$ python -q
>>> import numpy as np
>>> import numpy.linalg as la
>>> np.set_printoptions(precision=2, suppress=True, linewidth=100)
>>> Q, _ = la.qr(np.array([[0.6, 0.2, -1.0, -1.2, 0.2, 0.0],
...     [-0.2, 0.1, -0.3, -0.6, 0.2, -0.9],
...     [1.3, 2.0, 1.1, 0.1, -0.8, -2.0],
...     [2.4, -0.9, 0.4, -1.0, 0.2, -0.5],
...     [1.3, -1.0, -0.1, -1.1, -0.7, 1.1],
...     [-0.4, 0.8, -0.1, -0.5, 0.7, -1.7]]))
>>> X = 3 * Q
>>> print(X)
[[-0.58 -0.32  2.78  0.91  0.01  0.15]
 [ 0.19 -0.09  0.67 -1.54 -0.22 -2.47]
 [-1.25 -2.55 -0.59  0.15 -0.73 -0.19]
 [-2.31  0.75 -0.34 -0.13  1.68 -0.37]
 [-1.25  1.02  0.21 -1.21 -2.04  0.86]
 [ 0.39 -0.9   0.57 -2.07  1.2   1.41]]
>>> f = np.array([2, 2, -3, -3, -5, -2])
>>> A2 = X + np.outer(f, np.eye(6)[4])
>>> print(A2)
[[-0.58 -0.32  2.78  0.91  2.01  0.15]
 [ 0.19 -0.09  0.67 -1.54  1.78 -2.47]
 [-1.25 -2.55 -0.59  0.15 -3.73 -0.19]
 [-2.31  0.75 -0.34 -0.13 -1.32 -0.37]
 [-1.25  1.02  0.21 -1.21 -7.04  0.86]
 [ 0.39 -0.9   0.57 -2.07 -0.8   1.41]]
>>> print(la.matrix_rank(la.inv(A2) - la.inv(X), tol=1e-8))
1
>>> np.round(X @ X.T, 2) + 0
array([[9., 0., 0., 0., 0., 0.],
       [0., 9., 0., 0., 0., 0.],
       [0., 0., 9., 0., 0., 0.],
       [0., 0., 0., 9., 0., 0.],
       [0., 0., 0., 0., 9., 0.],
       [0., 0., 0., 0., 0., 9.]])
>>> rng = np.random.default_rng(8844)
>>> A2 = X + rng.integers(-2, 3, (6, 1)) @ rng.integers(-2, 3, (1, 6))
>>> A2
array([[-0.58, -0.32,  2.78,  0.91,  0.01,  0.15],
       [ 2.19,  3.91,  4.67, -5.54,  3.78, -4.47],
       [-3.25, -6.55, -4.59,  4.15, -4.73,  1.81],
       [-0.31,  4.75,  3.66, -4.13,  5.68, -2.37],
       [-0.25,  3.02,  2.21, -3.21, -0.04, -0.14],
       [-0.61, -2.9 , -1.43, -0.07, -0.8 ,  2.41]])
>>> A2 - X
array([[ 0.,  0.,  0.,  0.,  0.,  0.],
       [ 2.,  4.,  4., -4.,  4., -2.],
       [-2., -4., -4.,  4., -4.,  2.],
       [ 2.,  4.,  4., -4.,  4., -2.],
       [ 1.,  2.,  2., -2.,  2., -1.],
       [-1., -2., -2.,  2., -2.,  1.]])
>>> W0 = np.load("data.npy")
>>> print(W0)
[[5.05 0.   1.   0.   2.   3.   3.  ]
 [4.   2.05 4.   4.   3.   3.   4.  ]
 [5.   3.   5.05 3.   0.   0.   3.  ]
 [4.   5.   2.   2.05 0.   0.   3.  ]
 [4.   3.   0.   1.   4.05 1.   4.  ]
 [0.   2.   2.   2.   1.   4.05 5.  ]
 [5.   0.   1.   0.   2.   3.   3.05]]
>>> C2 = W0.T @ W0
>>> np.round(la.svd(W0, compute_uv=False) ** 2, 2) + 0
array([336.  ,  42.65,  28.18,  17.57,   7.24,   0.88,   0.  ])
>>> la.matrix_rank(C2)
np.int64(7)
>>> print((W0 @ W0.T).shape)
(7, 7)
>>> np.round(la.eigvalsh(C2)[::-1], 2) + 0
array([336.  ,  42.65,  28.18,  17.57,   7.24,   0.88,   0.  ])
>>> np.allclose(C2, C2.T)
True
>>> F = np.load("run4.npy")
>>> F
array([[3, 1, 3, 1],
       [3, 1, 2, 3],
       [0, 1, 3, 1],
       [2, 0, 1, 0],
       [0, 0, 3, 1],
       [2, 2, 0, 3]])
>>> x = np.array([3, 7, 8, 0])
>>> y = F @ x
>>> b, lr = np.zeros(4), 1 / la.norm(F, 2) ** 2
>>> for i in range(5):
...     b -= lr * F.T @ (F @ b - y)
...     if i % 1 == 0: print(i, round(la.norm(F @ b - y), 2))
... 
0 12.41
1 10.31
2 8.78
3 7.68
4 6.91
>>> b
array([3.62, 2.13, 7.07, 3.06])
>>> A2 = F + rng.integers(-2, 3, (6, 3)) @ rng.integers(-2, 3, (3, 4))
>>> A2
array([[ 0,  4,  5, -2],
       [ 8,  4, -1,  8],
       [ 0,  1,  2,  1],
       [-1,  1,  3, -3],
       [ 4,  2,  0,  5],
       [-1,  1,  2,  0]])
>>> print(la.matrix_rank(A2 - F, tol=1e-8))
3
>>> A2 - F
array([[-3,  3,  2, -3],
       [ 5,  3, -3,  5],
       [ 0,  0, -1,  0],
       [-3,  1,  2, -3],
       [ 4,  2, -3,  4],
       [-3, -1,  2, -3]])
>>> np.round(la.svd(A2 - F, compute_uv=False), 2) + 0
array([13.01,  4.56,  1.  ,  0.  ])
>>> print(np.abs(A2 - F).sum(axis=1))
[11 16  1  9 13  9]
>>> feats = np.loadtxt("mat.csv", delimiter=",")
>>> feats
array([[21.,  0.,  7.,  0.],
       [ 0.,  0.,  0.,  0.],
       [14.,  0., 14.,  0.],
       [ 0.,  0.,  0.,  0.]])
>>> A2 = feats[0, 0] * feats[1:] - np.outer(feats[1:, 0], feats[0])
>>> print(A2)
[[  0.   0.   0.   0.]
 [  0.   0. 196.   0.]
 [  0.   0.   0.   0.]]
>>> np.flatnonzero(~A2.round(6).any(axis=1))
array([0, 2])
>>> feats[:, 0] / feats[0, 0]
array([1.  , 0.  , 0.67, 0.  ])
>>> la.matrix_rank(A2), la.matrix_rank(feats)
(np.int64(1), np.int64(2))
